$ python -q
>>> import numpy as np
>>> np.set_printoptions(precision=2, suppress=True, linewidth=120)
>>> M = np.load("data.npy")
>>> M
array([[ 0, -3, -2,  3,  0,  3,  2,  0],
       [ 1,  2,  3,  1, -3,  0,  1,  3],
       [ 1,  1, -1,  0,  2, -2,  3, -1],
       [ 3, -1, -3, -3,  3, -3, -2,  3],
       [ 3, -2,  3, -2, -3,  2, -3,  2],
       [ 3, -2,  3, -2, -3,  2, -3,  2],
       [-2,  2,  0,  3,  0,  3, -2,  2]])
>>> np.abs(np.diag(np.linalg.qr(M)[1])) > 1e-9
array([ True,  True,  True,  True,  True,  True, False])
>>> np.unique(M.round(6), axis=0).shape
(6, 8)
>>> np.linalg.lstsq(M[:-1].T, M[-1])[2]
np.int32(5)
>>> arr = np.load("sample7.npy")
>>> arr
array([[0.5 , 0.05, 0.45, 0.  ],
       [0.08, 0.42, 0.38, 0.12],
       [0.  , 0.27, 0.6 , 0.13],
       [0.29, 0.29, 0.1 , 0.32]])
>>> B = np.array([[-3, -3, -3], [-3, 3, -3]])
>>> cent = np.kron(B, arr)
>>> cent.shape
(8, 12)
>>> np.linalg.matrix_rank(cent)
np.int64(8)
>>> np.linalg.matrix_power(arr, 2)
array([[0.25, 0.17, 0.51, 0.06],
       [0.11, 0.32, 0.44, 0.14],
       [0.06, 0.31, 0.48, 0.15],
       [0.26, 0.26, 0.33, 0.15]])
>>> p = np.eye(4)[1]
>>> for _ in range(7):
...     p = p @ arr
...     print(p.round(2))
... 
[0.08 0.42 0.38 0.12]
[0.11 0.32 0.44 0.14]
[0.12 0.3  0.44 0.14]
[0.12 0.29 0.45 0.14]
[0.13 0.29 0.45 0.14]
[0.13 0.29 0.45 0.14]
[0.13 0.29 0.45 0.14]
>>> np.linalg.matrix_power(arr, 3)
array([[0.16, 0.24, 0.49, 0.11],
       [0.12, 0.3 , 0.44, 0.14],
       [0.1 , 0.31, 0.45, 0.15],
       [0.19, 0.25, 0.43, 0.12]])
>>> (arr + arr.T) / 2
array([[0.5 , 0.07, 0.23, 0.14],
       [0.07, 0.42, 0.33, 0.2 ],
       [0.23, 0.33, 0.6 , 0.12],
       [0.14, 0.2 , 0.12, 0.32]])
>>> round(np.abs(np.linalg.eigvals(arr)).max(), 2)
np.float64(1.0)
>>> round(float(np.linalg.det(arr)), 2)
0.02
>>> (arr - arr.T) / 2
array([[ 0.  , -0.01,  0.23, -0.14],
       [ 0.01,  0.  ,  0.05, -0.08],
       [-0.23, -0.05,  0.  ,  0.01],
       [ 0.14,  0.08, -0.01,  0.  ]])
>>> blk = np.stack([arr, 3 * arr, arr[::-1]])
>>> (blk @ arr.T).shape
(3, 4, 4)
>>> np.einsum("bij,cij->bc", blk, blk)
array([[ 1.53,  4.58,  1.12],
       [ 4.58, 13.74,  3.37],
       [ 1.12,  3.37,  1.53]])
>>> blk.shape
(3, 4, 4)
>>> K = np.array([[2, -4, 0, 0, -3],
...     [-3, 30, -2, 1, 2],
...     [1, 4, 7, 0, 0],
...     [-3, -3, -4, 3, -1],
...     [0, 2, -5, -2, -15]])
>>> K
array([[  2,  -4,   0,   0,  -3],
       [ -3,  30,  -2,   1,   2],
       [  1,   4,   7,   0,   0],
       [ -3,  -3,  -4,   3,  -1],
       [  0,   2,  -5,  -2, -15]])
>>> gram = K.T @ K
>>> (K @ K.T).shape
(5, 5)
>>> np.allclose(gram, gram.T)
True
>>> np.round(np.linalg.det(K[::-1]), 2)
np.float64(-19657.0)
>>> np.einsum("ii->", K)
np.int64(27)
>>> np.round(np.linalg.det(2 * K), 2), np.round(np.linalg.det(K), 2)
(np.float64(-629024.0), np.float64(-19657.0))
>>> np.linalg.eigvals(K)
array([ 30.05+0.j  ,   7.52+0.j  ,   2.33+0.56j,   2.33-0.56j, -15.22+0.j  ])
>>> np.kron(np.eye(2, dtype=int), K)
array([[  2,  -4,   0,   0,  -3,   0,   0,   0,   0,   0],
       [ -3,  30,  -2,   1,   2,   0,   0,   0,   0,   0],
       [  1,   4,   7,   0,   0,   0,   0,   0,   0,   0],
       [ -3,  -3,  -4,   3,  -1,   0,   0,   0,   0,   0],
       [  0,   2,  -5,  -2, -15,   0,   0,   0,   0,   0],
       [  0,   0,   0,   0,   0,   2,  -4,   0,   0,  -3],
       [  0,   0,   0,   0,   0,  -3,  30,  -2,   1,   2],
       [  0,   0,   0,   0,   0,   1,   4,   7,   0,   0],
       [  0,   0,   0,   0,   0,  -3,  -3,  -4,   3,  -1],
       [  0,   0,   0,   0,   0,   0,   2,  -5,  -2, -15]])
>>> np.sort(np.abs(np.linalg.eigvals(K)))
array([ 2.39,  2.39,  7.52, 15.22, 30.05])
>>> np.allclose(K, K.T)
False
>>> np.trace(K)
np.int64(27)
>>> (K + K.T) / 2
array([[  2. ,  -3.5,   0.5,  -1.5,  -1.5],
       [ -3.5,  30. ,   1. ,  -1. ,   2. ],
       [  0.5,   1. ,   7. ,  -2. ,  -2.5],
       [ -1.5,  -1. ,  -2. ,   3. ,  -1.5],
       [ -1.5,   2. ,  -2.5,  -1.5, -15. ]])
>>> B = K / np.sqrt((K ** 2).mean(axis=1, keepdims=True))
>>> B[3]
array([-1.01, -1.01, -1.35,  1.01, -0.34])
>>> np.linalg.norm(B, axis=1)
array([2.24, 2.24, 2.24, 2.24, 2.24])
>>> np.linalg.matrix_rank(B) == np.linalg.matrix_rank(K)
np.True_
>>> m1 = np.loadtxt("a.csv", delimiter=",")
>>> m1
array([[ 0.25,  0.04,  0.25,  0.18,  0.18, -0.04,  0.25],
       [ 0.04,  0.01,  0.04,  0.03,  0.03, -0.01,  0.04],
       [ 0.25,  0.04,  0.25,  0.18,  0.18, -0.04,  0.25],
       [ 0.18,  0.03,  0.18,  0.13,  0.13, -0.03,  0.18],
       [ 0.18,  0.03,  0.18,  0.13,  0.13, -0.03,  0.18],
       [-0.04, -0.01, -0.04, -0.03, -0.03,  0.01, -0.04],
       [ 0.25,  0.04,  0.25,  0.18,  0.18, -0.04,  0.25]])
>>> # equal to its transpose
>>> np.linalg.lstsq(m1[:-1].T, m1[-1])[2]
np.int32(1)
>>> m1 @ np.linalg.pinv(m1) @ m1
array([[ 0.25,  0.04,  0.25,  0.18,  0.18, -0.04,  0.25],
       [ 0.04,  0.01,  0.04,  0.03,  0.03, -0.01,  0.04],
       [ 0.25,  0.04,  0.25,  0.18,  0.18, -0.04,  0.25],
       [ 0.18,  0.03,  0.18,  0.13,  0.13, -0.03,  0.18],
       [ 0.18,  0.03,  0.18,  0.13,  0.13, -0.03,  0.18],
       [-0.04, -0.01, -0.04, -0.03, -0.03,  0.01, -0.04],
       [ 0.25,  0.04,  0.25,  0.18,  0.18, -0.04,  0.25]])
>>> np.abs(np.diag(np.linalg.qr(m1)[1])) > 1e-9
array([ True, False, False, False, False, False, False])
>>> np.allclose(m1[:-1].T @ np.linalg.lstsq(m1[:-1].T, m1[-1])[0], m1[-1])
True
>>> gram = m1.T @ m1
>>> np.round(np.linalg.eigvalsh(gram)[::-1], 2) + 0
array([1., 0., 0., 0., 0., 0., 0.])
>>> np.trace(gram), (m1 ** 2).sum()
(np.float64(1.0), np.float64(1.0))
>>> gram
array([[ 0.25,  0.04,  0.25,  0.18,  0.18, -0.04,  0.25],
       [ 0.04,  0.01,  0.04,  0.03,  0.03, -0.01,  0.04],
       [ 0.25,  0.04,  0.25,  0.18,  0.18, -0.04,  0.25],
       [ 0.18,  0.03,  0.18,  0.13,  0.13, -0.03,  0.18],
       [ 0.18,  0.03,  0.18,  0.13,  0.13, -0.03,  0.18],
       [-0.04, -0.01, -0.04, -0.03, -0.03,  0.01, -0.04],
       [ 0.25,  0.04,  0.25,  0.18,  0.18, -0.04,  0.25]])
>>> ev, evecs = np.linalg.eigh(gram)
>>> x0 = np.array([-3, -3, -1, 4, 5, -3, 3])
>>> np.round(np.abs(gram).sum(axis=1).max(), 2), round(float(np.abs(ev).max()), 2)
(np.float64(1.16), 1.0)
>>> (np.sign(evecs[:, -1].round(6)) == np.sign(evecs[0, -1].round(6))).astype(int)
array([1, 1, 1, 1, 1, 0, 1])
>>> E = np.load("run5.npy")
>>> E
array([[0.33, 0.  , 0.  , 0.33, 0.  , 0.33, 0.  ],
       [0.25, 0.25, 0.25, 0.  , 0.  , 0.25, 0.  ],
       [0.  , 0.  , 1.  , 0.  , 0.  , 0.  , 0.  ],
       [0.  , 0.  , 0.5 , 0.5 , 0.  , 0.  , 0.  ],
       [0.  , 0.2 , 0.  , 0.2 , 0.2 , 0.2 , 0.2 ],
       [0.  , 0.  , 0.  , 0.  , 0.  , 0.67, 0.33],
       [0.  , 0.  , 0.  , 0.  , 0.33, 0.  , 0.67]])
>>> # a transition matrix
>>> rng = np.random.default_rng(32738)
>>> labels = rng.permutation(7)
>>> B = E[:, labels] * rng.choice([-1, 1], 7)
>>> B
array([[-0.33,  0.  ,  0.  , -0.  ,  0.33,  0.  ,  0.33],
       [-0.25,  0.  ,  0.  , -0.25,  0.  ,  0.25,  0.25],
       [-0.  ,  0.  ,  0.  , -1.  ,  0.  ,  0.  ,  0.  ],
       [-0.  ,  0.  ,  0.  , -0.5 ,  0.5 ,  0.  ,  0.  ],
       [-0.  ,  0.2 ,  0.2 , -0.  ,  0.2 ,  0.2 ,  0.2 ],
       [-0.  ,  0.33,  0.  , -0.  ,  0.  ,  0.  ,  0.67],
       [-0.  ,  0.67,  0.33, -0.  ,  0.  ,  0.  ,  0.  ]])
>>> U, _, VT = np.linalg.svd(E.T @ B)
>>> labels
array([0, 6, 4, 2, 3, 1, 5])
>>> np.round(U @ VT, 2) + 0
array([[-1.,  0.,  0.,  0.,  0.,  0.,  0.],
       [ 0.,  0.,  0.,  0.,  0.,  1.,  0.],
       [ 0.,  0.,  0., -1.,  0.,  0.,  0.],
       [ 0.,  0.,  0.,  0.,  1.,  0.,  0.],
       [ 0.,  0.,  1.,  0.,  0.,  0.,  0.],
       [ 0.,  0.,  0.,  0.,  0.,  0.,  1.],
       [ 0.,  1.,  0.,  0.,  0.,  0.,  0.]])
>>> np.round(np.linalg.lstsq(E, B)[0], 2) + 0
array([[-1.,  0.,  0.,  0.,  0.,  0.,  0.],
       [ 0.,  0.,  0.,  0.,  0.,  1.,  0.],
       [ 0.,  0.,  0., -1.,  0.,  0.,  0.],
       [ 0.,  0.,  0.,  0.,  1.,  0.,  0.],
       [ 0.,  0.,  1.,  0.,  0.,  0.,  0.],
       [ 0.,  0.,  0.,  0.,  0.,  0.,  1.],
       [ 0.,  1.,  0.,  0.,  0.,  0.,  0.]])
>>> np.linalg.norm(B, axis=0)
array([0.42, 0.77, 0.39, 1.15, 0.63, 0.32, 0.81])
>>> np.round(np.linalg.norm(B[2] - B[5]), 2)
np.float64(1.25)
>>> np.linalg.norm(B, axis=1).argmax()
np.int64(2)
>>> B[2] @ B[5]
np.float64(0.0)
>>> np.round(np.linalg.norm(B) ** 2 / np.linalg.norm(B, 2) ** 2, 2)
np.float64(2.4)
>>> U, sigma, VT = np.linalg.svd(M, full_matrices=False)
>>> np.allclose(U * sigma @ VT, M)
True
>>> np.abs(U[:, 0]).round(6).argmax()
np.int64(4)
>>> U.shape, sigma.shape, VT.shape
((7, 7), (7,), (7, 8))
>>> np.round(U.T @ U, 2) + 0
array([[1., 0., 0., 0., 0., 0., 0.],
       [0., 1., 0., 0., 0., 0., 0.],
       [0., 0., 1., 0., 0., 0., 0.],
       [0., 0., 0., 1., 0., 0., 0.],
       [0., 0., 0., 0., 1., 0., 0.],
       [0., 0., 0., 0., 0., 1., 0.],
       [0., 0., 0., 0., 0., 0., 1.]])
>>> np.round(E[3] @ E[0], 2)
np.float64(0.17)
>>> np.linalg.norm(E, axis=1).argmax()
np.int64(2)
>>> np.round(np.linalg.norm(E[3], 1), 2), np.round(np.linalg.norm(E[3], np.inf), 2)
(np.float64(1.0), np.float64(0.5))
>>> round(np.linalg.norm(E) ** 2 / np.linalg.norm(E, 2) ** 2, 2)
np.float64(2.4)
>>> data = np.array([[0, 7, -15, 1, 11, -11, -7, 7],
...     [-7, 0, -17, 2, 0, -15, 8, 3],
...     [15, 17, 0, -11, 4, 7, 0, -5],
...     [-1, -2, 11, 0, -13, 2, -5, 13],
...     [-11, 0, -4, 13, 0, 5, 0, -6],
...     [11, 15, -7, -2, -5, 0, 10, 8],
...     [7, -8, 0, 5, 0, -10, 0, -1],
...     [-7, -3, 5, -13, 6, -8, 1, 0]])
>>> # skew, so no eigenvalue has a real part
>>> B = np.linalg.inv(data)
>>> np.round(np.linalg.slogdet(data)[0], 2)
np.float64(1.0)
>>> (np.abs(B) > 1e-9).astype(int)
array([[0, 1, 1, 1, 1, 1, 1, 1],
       [1, 0, 1, 1, 1, 1, 1, 1],
       [1, 1, 0, 1, 1, 1, 1, 1],
       [1, 1, 1, 0, 1, 1, 1, 1],
       [1, 1, 1, 1, 0, 1, 1, 1],
       [1, 1, 1, 1, 1, 0, 1, 1],
       [1, 1, 1, 1, 1, 1, 0, 1],
       [1, 1, 1, 1, 1, 1, 1, 0]])
>>> np.allclose(B, data.T)
False
>>> np.round(data @ B, 2) + 0
array([[1., 0., 0., 0., 0., 0., 0., 0.],
       [0., 1., 0., 0., 0., 0., 0., 0.],
       [0., 0., 1., 0., 0., 0., 0., 0.],
       [0., 0., 0., 1., 0., 0., 0., 0.],
       [0., 0., 0., 0., 1., 0., 0., 0.],
       [0., 0., 0., 0., 0., 1., 0., 0.],
       [0., 0., 0., 0., 0., 0., 1., 0.],
       [0., 0., 0., 0., 0., 0., 0., 1.]])
>>> U, sigma, VT = np.linalg.svd(data, full_matrices=False)
>>> round(float(np.sqrt((sigma ** 2).sum())), 2), np.round(np.linalg.norm(data), 2)
(63.4, np.float64(63.4))
>>> np.cumsum(sigma ** 2) / np.sum(sigma ** 2)
array([0.3 , 0.61, 0.74, 0.87, 0.93, 0.99, 1.  , 1.  ])
>>> np.round(VT @ VT.T, 2) + 0
array([[1., 0., 0., 0., 0., 0., 0., 0.],
       [0., 1., 0., 0., 0., 0., 0., 0.],
       [0., 0., 1., 0., 0., 0., 0., 0.],
       [0., 0., 0., 1., 0., 0., 0., 0.],
       [0., 0., 0., 0., 1., 0., 0., 0.],
       [0., 0., 0., 0., 0., 1., 0., 0.],
       [0., 0., 0., 0., 0., 0., 1., 0.],
       [0., 0., 0., 0., 0., 0., 0., 1.]])
>>> sigma / sigma[0]
array([1.  , 1.  , 0.66, 0.66, 0.45, 0.45, 0.11, 0.11])
>>> (sigma > 1e-8).sum()
np.int64(8)
>>> sigma
array([34.9 , 34.9 , 23.02, 23.02, 15.74, 15.74,  3.78,  3.78])
>>> mat = np.loadtxt("m.csv", delimiter=",")
>>> mat
array([[ 0.08, -0.08, -0.25,  0.08],
       [-0.08,  0.08,  0.25, -0.08],
       [-0.25,  0.25,  0.75, -0.25],
       [ 0.08, -0.08, -0.25,  0.08]])
>>> # columns 0 and 3 are equal
>>> B = mat + rng.integers(-2, 3, (4, 1)) @ rng.integers(-2, 3, (1, 4))
>>> B
array([[ 1.08, -0.08, -1.25,  0.08],
       [-2.08,  0.08,  2.25, -0.08],
       [-2.25,  0.25,  2.75, -0.25],
       [-0.92, -0.08,  0.75,  0.08]])
>>> np.abs(B - mat).sum(axis=1)
array([2., 4., 4., 2.])
>>> B - mat
array([[ 1.,  0., -1.,  0.],
       [-2.,  0.,  2.,  0.],
       [-2.,  0.,  2.,  0.],
       [-1.,  0.,  1.,  0.]])
>>> np.linalg.matrix_rank(B - mat, tol=1e-8)
np.int64(1)
